In [1]: import numpy as np

In [2]: import numpy.linalg as la

In [3]: np.set_printoptions(precision=2, suppress=True, linewidth=120, sign=" ")

In [4]: X = np.load("x.npy")

In [5]: X
Out[5]: 
array([[ 1.,  0.,  1.,  0.],
       [-1.,  1., -3.,  1.],
       [ 0.,  2., -4.,  2.],
       [ 1.,  2., -3.,  2.]])

In [6]: rng = np.random.default_rng(83325)

In [7]: out = X + rng.integers(-2, 3, (4, 2)) @ rng.integers(-2, 3, (2, 4))

In [8]: out
Out[8]: 
array([[-1., -1.,  1., -4.],
       [-3.,  2., -5.,  1.],
       [ 0.,  2., -4.,  2.],
       [-1.,  1., -3., -2.]])

In [9]: np.abs(out - X).sum(axis=1)
Out[9]: array([ 7.,  5.,  0.,  7.])

In [10]: np.round(la.svd(out - X, compute_uv=False), 2) + 0
Out[10]: array([ 6.52,  2.91,  0.  ,  0.  ])

In [11]: la.matrix_rank(out - X, tol=1e-8)
Out[11]: np.int64(2)

In [12]: Uu, sig, Vh = la.svd(X, full_matrices=False)

In [13]: np.round(sig / sig[0], 2) + 0
Out[13]: array([ 1.  ,  0.28,  0.  ,  0.  ])

In [14]: Uu.shape, sig.shape, Vh.shape
Out[14]: ((4, 4), (4,), (4, 4))

In [15]: sig.round(2) + 0
Out[15]: array([ 7.21,  2.  ,  0.  ,  0.  ])

In [16]: [round(float(x), 2) for x in la.svd(X, compute_uv=False)[:3]]
Out[16]: [7.21, 2.0, 0.0]

In [17]: np.argsort(-la.norm(X, axis=0).round(6), kind="stable")[:3]
Out[17]: array([ 2,  1,  3])

In [18]: t3 = np.stack([X, 5 * X, X[::-1]])

In [19]: la.norm(t3, axis=(1, 2))
Out[19]: array([  7.48,  37.42,   7.48])

In [20]: (t3 @ X.T).shape
Out[20]: (3, 4, 4)

In [21]: t3.sum(axis=0)
Out[21]: 
array([[  7.,   2.,   3.,   2.],
       [ -6.,   8., -22.,   8.],
       [ -1.,  13., -27.,  13.],
       [  7.,  12., -17.,  12.]])

In [22]: la.matrix_rank(t3.reshape(3, -1))
Out[22]: np.int64(2)

In [23]: np.einsum("bij,cij->bc", t3, t3)
Out[23]: 
array([[   56.,   280.,    28.],
       [  280.,  1400.,   140.],
       [   28.,   140.,    56.]])

In [24]: np.round(la.det(t3), 2) + 0
Out[24]: array([ 0.,  0.,  0.])

In [25]: la.matrix_rank(t3)
Out[25]: array([ 2,  2,  2])

In [26]: vec = np.array([0, 1, 2, 1])

In [27]: (X * vec).sum(axis=1)
Out[27]: array([ 2., -4., -4., -2.])

In [28]: X @ (2 * vec)
Out[28]: array([ 4., -8., -8., -4.])

In [29]: la.norm(X @ vec) <= la.norm(X, 2) * la.norm(vec) + 1e-9
Out[29]: np.True_

In [30]: np.sign((X @ vec).round(6))
Out[30]: array([ 1., -1., -1., -1.])

In [31]: (X @ vec).argmax()
Out[31]: np.int64(0)

In [32]: np.einsum("ij,j->i", X, vec)
Out[32]: array([ 2., -4., -4., -2.])

In [33]: E = np.loadtxt("w.csv", delimiter=",")

In [34]: E
Out[34]: 
array([[  0.04,  -6.9 ,  -2.13,   2.63,  -8.49,  -9.95,  -8.46,  -3.96,   0.56],
       [  6.02, -13.54,   7.59,   2.  ,  -8.11, -13.6 ,  -2.45,  -3.86,   7.41],
       [  0.45,   2.33,   0.12,  -0.27,   1.91,   3.22,   2.34,   2.17,  -2.03],
       [ -0.17,  -2.48,   0.26,  -0.27,  -2.07,  -2.51,  -1.95,  -1.56,   1.78],
       [ -2.32,   7.64,  -0.89,  -2.11,   5.51,   7.47,   4.78,   2.06,  -1.07],
       [  4.04,   0.83,   7.75,  -1.9 ,   5.29,   4.21,  10.87,   1.92,   4.73],
       [ -9.85,   7.72, -11.36,  -3.33,   0.42,   1.37,  -7.93,  -7.96,   3.75],
       [  0.14,  -1.64,  -0.28,  -0.56,  -2.34,  -3.03,  -1.84,  -1.83,   2.07],
       [  2.32,  -8.91,  -3.03,   5.87, -10.24,  -9.01, -10.81,   2.12,  -8.71],
       [ -9.81,  11.13,  -9.37,  -6.16,   3.86,   4.58,  -3.12,  -7.67,   7.29]])

In [35]: theta = np.radians(90)

In [36]: r_ = np.eye(4)

In [37]: r_[1, 1] = r_[3, 3] = np.cos(theta)

In [38]: r_[1, 3], r_[3, 1] = -np.sin(theta), np.sin(theta)

In [39]: r_.round(2) + 0
Out[39]: 
array([[ 1.,  0.,  0.,  0.],
       [ 0.,  0.,  0., -1.],
       [ 0.,  0.,  1.,  0.],
       [ 0.,  1.,  0.,  0.]])

In [40]: out = X @ r_.T

In [41]: out
Out[41]: 
array([[ 1.,  0.,  1.,  0.],
       [-1., -1., -3.,  1.],
       [ 0., -2., -4.,  2.],
       [ 1., -2., -3.,  2.]])

In [42]: np.round(la.svd(X, compute_uv=False), 2) + 0, np.round(la.svd(out, compute_uv=False), 2) + 0
Out[42]: (array([ 7.21,  2.  ,  0.  ,  0.  ]), array([ 7.21,  2.  ,  0.  ,  0.  ]))

In [43]: vec = np.array([2, 4, 5, -3, 3, 7, -9, 8, 1])

In [44]: y = E @ vec

In [45]: la.solve(E.T @ E, E.T @ y)
Out[45]: array([ 2.,  4.,  5., -3.,  3.,  7., -9.,  8.,  1.])

In [46]: np.round(la.pinv(E) @ E, 2) + 0
Out[46]: 
array([[ 1.,  0.,  0.,  0.,  0.,  0.,  0.,  0.,  0.],
       [ 0.,  1.,  0.,  0.,  0.,  0.,  0.,  0.,  0.],
       [ 0.,  0.,  1.,  0.,  0.,  0.,  0.,  0.,  0.],
       [ 0.,  0.,  0.,  1.,  0.,  0.,  0.,  0.,  0.],
       [ 0.,  0.,  0.,  0.,  1.,  0.,  0.,  0.,  0.],
       [ 0.,  0.,  0.,  0.,  0.,  1.,  0.,  0.,  0.],
       [ 0.,  0.,  0.,  0.,  0.,  0.,  1.,  0.,  0.],
       [ 0.,  0.,  0.,  0.,  0.,  0.,  0.,  1.,  0.],
       [ 0.,  0.,  0.,  0.,  0.,  0.,  0.,  0.,  1.]])

In [47]: y = y + 0.02 * rng.normal(size=10)

In [48]: y
Out[48]: array([ -96.19, -131.09,   34.15,  -25.09,   69.04,   23.43,  -13.33,  -30.24,  -51.99,   14.19])

In [49]: beta, *_ = la.lstsq(E, y)

In [50]: [round(float(la.norm(la.solve(E.T @ E + lam * np.eye(9), E.T @ y))), 2) for lam in (0, 1, 10, 100)]
Out[50]: [16.19, 8.46, 6.14, 5.34]

In [51]: vec = np.array([1, 0, 3, 2, 3, 3, 2, 2, 0])

In [52]: a = np.maximum(E @ vec, 0)

In [53]: np.maximum(E @ vec, 0) - np.maximum(-E @ vec, 0)
Out[53]: array([-81.25, -44.96,  24.68, -20.69,  43.41,  77.57, -77.  , -25.27, -70.16, -46.5 ])

In [54]: np.tanh(E @ vec)
Out[54]: array([-1., -1.,  1., -1.,  1.,  1., -1., -1., -1., -1.])

In [55]: np.flatnonzero(a > 1e-9)
Out[55]: array([ 2,  4,  5])

In [56]: out = np.c_[E[:, :7] @ np.array([[5, 6, 7, 0, 5, 6, 9],
    ...:     [7, 3, 9, 4, 8, 5, 3],
    ...:     [2, 8, 1, 9, 5, 7, 1],
    ...:     [7, 4, 7, 1, 4, 8, 2],
    ...:     [1, 1, 8, 2, 9, 8, 2],
    ...:     [5, 4, 7, 0, 1, 6, 4],
    ...:     [7, 0, 7, 6, 7, 8, 1]]), np.array([6, -5, 6, 7, -3, 9, 8, 3, -7, -4])]

In [57]: out
Out[57]: 
array([[-151.41,  -75.27, -242.33, -111.88, -200.71, -223.43,  -82.45,    6.  ],
       [-128.76,    1.71, -235.36,  -14.77, -136.01, -128.53,  -47.92,   -5.  ],
       [  51.3 ,   24.36,   76.55,   27.99,   57.2 ,   66.35,   29.66,    6.  ],
       [ -47.85,  -19.57,  -72.92,  -23.69,  -55.26,  -60.98,  -25.38,    7.  ],
       [ 101.65,   28.83,  166.69,   60.14,  127.15,  128.31,   42.61,   -3.  ],
       [ 130.64,  103.26,  178.08,  146.97,  185.9 ,  221.98,   81.09,    9.  ],
       [ -89.48, -134.24,  -76.7 , -121.43, -107.97, -178.52,  -85.12,    8.  ],
       [ -45.63,  -23.02,  -70.79,  -25.36,  -53.03,  -65.42,  -23.7 ,    3.  ],
       [-146.7 ,  -59.85, -246.55, -142.38, -228.19, -227.34,  -64.47,   -7.  ],
       [ -28.08, -102.89,   20.11,  -56.97,  -14.02,  -84.68,  -53.67,   -4.  ]])

In [58]: np.round(la.norm(out - E @ la.lstsq(E, out)[0], axis=0), 2) + 0
Out[58]: array([ 0.,  0.,  0.,  0.,  0.,  0.,  0.,  0.])

In [59]: la.norm(la.qr(E)[0].T @ out, axis=0) ** 2 / ((out ** 2).sum(axis=0) + 1e-12)
Out[59]: array([ 1.,  1.,  1.,  1.,  1.,  1.,  1.,  1.])

In [60]: la.matrix_rank(out)
Out[60]: np.int64(8)

In [61]: la.matrix_rank(np.c_[E, out])
Out[61]: np.int64(10)

In [62]: np.round(la.norm(E, 2) / la.norm(E), 2)
Out[62]: np.float64(0.75)

In [63]: feats = np.load("m.npy")

In [64]: feats
Out[64]: 
array([[ 3,  1,  3,  1,  3,  1],
       [ 0,  1,  0,  1,  0,  1],
       [ 2,  2,  2,  2,  2,  2],
       [ 3,  1,  3,  1,  3,  1],
       [ 0,  1,  0,  1,  0,  1],
       [ 2,  2,  2,  2,  2,  2]])

In [65]: la.matrix_rank(feats, rtol=0.1)
Out[65]: np.int64(2)

In [66]: round(float(la.norm(feats, 2) / la.norm(feats)), 2)
Out[66]: 0.95

In [67]: np.argsort(-la.norm(feats, axis=0).round(6), kind="stable")[:3]
Out[67]: array([ 0,  2,  4])
